>>> import numpy as np
>>> import numpy.linalg as la
>>> np.set_printoptions(precision=2, suppress=True, linewidth=100, legacy="1.25")
>>> mat = np.load("w.npy")
>>> mat
array([[ 0.6, -2.1,  0.2,  0.4],
       [-1.9, -0.5, -0.5,  1.4],
       [ 0.4,  0. ,  0. ,  0.4]])
>>> th = np.radians(60)
>>> R = np.eye(4)
>>> R[0, 0] = R[1, 1] = np.cos(th)
>>> R[0, 1], R[1, 0] = -np.sin(th), np.sin(th)
>>> R
array([[ 0.5 , -0.87,  0.  ,  0.  ],
       [ 0.87,  0.5 ,  0.  ,  0.  ],
       [ 0.  ,  0.  ,  1.  ,  0.  ],
       [ 0.  ,  0.  ,  0.  ,  1.  ]])
>>> M2 = mat @ R.T
>>> round(la.det(R), 2), np.trace(R)
(1.0, 3.0)
>>> np.abs(M2 - mat).max(axis=0)
array([1.52, 1.57, 0.  , 0.  ])
>>> la.svd(mat, compute_uv=False), la.svd(M2, compute_uv=False)
(array([2.49, 2.21, 0.53]), array([2.49, 2.21, 0.53]))
>>> np.allclose(mat @ mat.T, M2 @ M2.T)
True
>>> u = np.array([1, 7, 8, -3])
>>> M2 = R + np.outer(u, np.eye(4)[0])
>>> np.round(la.det(M2) / la.det(R), 2), round(1 + la.solve(R, u)[0], 2)
(7.56, 7.56)
>>> u = np.array([2, 2])
>>> np.convolve(mat[1], u)
array([-3.8, -4.8, -2. ,  1.8,  2.8])
>>> np.cross(mat[1, :3], mat[2, :3])
array([ 0. , -0.2,  0.2])
>>> np.correlate(mat[1], mat[2], "full")
array([-0.76, -0.2 , -0.2 , -0.2 , -0.2 , -0.2 ,  0.56])
>>> M2 = np.array([[-5, -5], [5, -4]])
>>> Z = np.kron(M2, mat)
>>> la.matrix_rank(Z)
6
>>> Z.shape
(6, 8)
>>> data = np.array([[-9, -7], [1, -2]])
>>> data
array([[-9, -7],
       [ 1, -2]])
>>> vals, V = la.eig(data)
>>> vals
array([-7.79, -3.21])
>>> np.prod(vals)
25.0
>>> U, sigma, Vt = la.svd(data, full_matrices=False)
>>> np.allclose(U * sigma @ Vt, data)
True
>>> np.round(Vt @ Vt.T, 2) + 0
array([[1., 0.],
       [0., 1.]])
>>> U.shape, sigma.shape, Vt.shape
((2, 2), (2,), (2, 2))
>>> np.round(U.T @ U, 2) + 0
array([[1., 0.],
       [0., 1.]])
>>> np.abs(Vt[0])
array([0.78, 0.62])
>>> sigma
array([11.41,  2.19])
>>> data - data[0]
array([[ 0,  0],
       [10,  5]])
>>> data.shape
(2, 2)
>>> round(float(la.norm(data)), 2)
11.62
>>> np.count_nonzero(data)
4
>>> la.svd(data, compute_uv=False)
array([11.41,  2.19])
>>> np.diff(data, axis=0)
array([[10,  5]])
>>> X = np.array([[-0.8, 0.4, 0.1], [-0.8, 0.7, -1.2]])
>>> X[:, 0] *= 3
>>> X
array([[-2.4,  0.4,  0.1],
       [-2.4,  0.7, -1.2]])
>>> M2 = X / np.sqrt((X ** 2).mean(axis=1, keepdims=True))
>>> M2[0]
array([-1.71,  0.28,  0.07])
>>> t3 = np.stack([X, 4 * X, X[::-1]])
>>> la.matrix_rank(t3)
array([2, 2, 2])
>>> la.norm(t3, axis=(1, 2))
array([ 3.69, 14.76,  3.69])
>>> t3.sum(axis=0)
array([[-14.4,   2.7,  -0.7],
       [-14.4,   3.9,  -5.9]])
>>> feats = np.loadtxt("out16.csv", delimiter=",")
>>> feats
array([[-2.81, -1.81,  3.42],
       [-3.28, -2.28,  4.83],
       [-1.68, -0.68,  0.03],
       [-1.98, -0.98,  0.93],
       [-2.28, -1.28,  1.84],
       [-1.84, -0.84,  0.53],
       [-2.41, -1.41,  2.24],
       [-2.7 , -1.7 ,  3.09],
       [-2.34, -1.34,  2.01],
       [-2.53, -1.53,  2.59],
       [-3.21, -2.21,  4.63]])
>>> U, sigma, Vt = la.svd(feats)
>>> V = Vt[:(sigma > 1e-8).sum()]
>>> rng = np.random.default_rng(39215)
>>> vec = feats[2] + -3 * feats[3] + rng.integers(2) * np.eye(3)[2]
>>> vec
array([ 4.25,  2.25, -2.76])
>>> V.T @ V
array([[ 0.87,  0.33,  0.07],
       [ 0.33,  0.17, -0.17],
       [ 0.07, -0.17,  0.97]])
>>> la.matrix_rank(np.vstack([feats, vec]))
2
>>> round(float(la.norm(vec - V.T @ V @ vec)), 2)
0.0
>>> A = np.load("case3.npy")
>>> A
array([[ 2,  1,  0,  2],
       [ 3,  3,  3,  3],
       [14, 13, 12, 14]])
>>> M2 = np.array([[-2, 0, -2], [-5, 3, -1]])
>>> Z = np.kron(M2, A)
>>> la.matrix_rank(Z)
4
>>> Z.shape
(6, 12)
>>> Z
array([[ -4,  -2,   0,  -4,   0,   0,   0,   0,  -4,  -2,   0,  -4],
       [ -6,  -6,  -6,  -6,   0,   0,   0,   0,  -6,  -6,  -6,  -6],
       [-28, -26, -24, -28,   0,   0,   0,   0, -28, -26, -24, -28],
       [-10,  -5,   0, -10,   6,   3,   0,   6,  -2,  -1,   0,  -2],
       [-15, -15, -15, -15,   9,   9,   9,   9,  -3,  -3,  -3,  -3],
       [-70, -65, -60, -70,  42,  39,  36,  42, -14, -13, -12, -14]])
>>> r = la.matrix_rank(Z)
>>> r
4
>>> ns = la.svd(Z)[2][r:].T
>>> [int(la.matrix_rank(Z[:, :j + 1])) for j in range(12)]
[1, 2, 2, 2, 3, 4, 4, 4, 4, 4, 4, 4]
>>> la.matrix_rank(Z.T @ Z), la.matrix_rank(Z @ Z.T)
(4, 4)
>>> [int(la.matrix_rank(Z[:i])) for i in range(1, len(Z) + 1)]
[1, 2, 2, 3, 4, 4]
>>> ns.shape
(12, 8)
>>> m1 = np.array([[0, 2, -9], [-2, 0, 1], [9, -1, 0]])
>>> U, sigma, Vt = la.svd(m1)
>>> V = Vt[:(sigma > 1e-8).sum()]
>>> vec = m1[0] + -2 * m1[2] + rng.integers(2) * np.eye(3)[0]
>>> vec
array([-17.,   4.,  -9.])
>>> V.T @ V
array([[ 0.99, -0.1 , -0.02],
       [-0.1 ,  0.06, -0.21],
       [-0.02, -0.21,  0.95]])
>>> np.diag(V.T @ V)
array([0.99, 0.06, 0.95])
>>> round(la.norm(vec - V.T @ V @ vec), 2)
0.11
>>> J = np.load("m.npy")
>>> J
array([[0., 1., 1., 1.],
       [1., 0., 1., 1.],
       [1., 1., 0., 1.],
       [1., 1., 1., 0.]])
>>> u, r1 = J[2], J[1]
>>> u @ u
3.0
>>> pr = (u @ r1) / (u @ u) * u
>>> round(float(la.norm(u + r1) ** 2 + la.norm(u - r1) ** 2), 2)
12.0
>>> r1 - pr
array([ 0.33, -0.67,  1.  ,  0.33])
>>> np.outer(u, r1)
array([[1., 0., 1., 1.],
       [1., 0., 1., 1.],
       [0., 0., 0., 0.],
       [1., 0., 1., 1.]])
